In [1]: import numpy as np

In [2]: np.set_printoptions(suppress=True, linewidth=140)

In [3]: feats = np.loadtxt("test0.csv", delimiter=",")

In [4]: print(feats)
[[ 4.  5.  4.  5.]
 [ 6.  7.  6.  7.]
 [ 4.  5.  4.  5.]
 [-1.  0. -1.  0.]
 [ 0.  1.  0.  1.]
 [ 1.  2.  1.  2.]
 [-1.  0. -1.  0.]
 [ 1.  2.  1.  2.]
 [-3. -2. -3. -2.]]

In [5]: left, sigma, Vt = np.linalg.svd(feats)

In [6]: vecs = Vt[:(sigma > 1e-8).sum()]

In [7]: rng = np.random.default_rng(283)

In [8]: vec = feats[8] + 3 * feats[7] + rng.integers(2) * np.eye(4)[2]

In [9]: print(vec)
[0. 4. 0. 4.]

In [10]: print(np.round(np.diag(vecs.T @ vecs), 2))
[0.5 0.5 0.5 0.5]

In [11]: print(np.allclose(vecs.T @ vecs @ vec, vec))
True

In [12]: print(np.round(feats @ np.linalg.pinv(feats) @ feats, 2) + 0)
[[ 4.  5.  4.  5.]
 [ 6.  7.  6.  7.]
 [ 4.  5.  4.  5.]
 [-1.  0. -1.  0.]
 [ 0.  1.  0.  1.]
 [ 1.  2.  1.  2.]
 [-1.  0. -1.  0.]
 [ 1.  2.  1.  2.]
 [-3. -2. -3. -2.]]

In [13]: print(np.abs(np.diag(np.linalg.qr(feats)[1])) > 1e-9)
[ True  True False False]

In [14]: print(np.unique(feats.round(6), axis=0).shape)
(6, 4)

In [15]: print(np.allclose(feats[:-1].T @ np.linalg.lstsq(feats[:-1].T, feats[-1])[0], feats[-1]))
True

In [16]: print(np.linalg.lstsq(feats[:-1].T, feats[-1])[2])
2

In [17]: print(np.round(np.trace(np.linalg.pinv(feats) @ feats), 2))
2.0
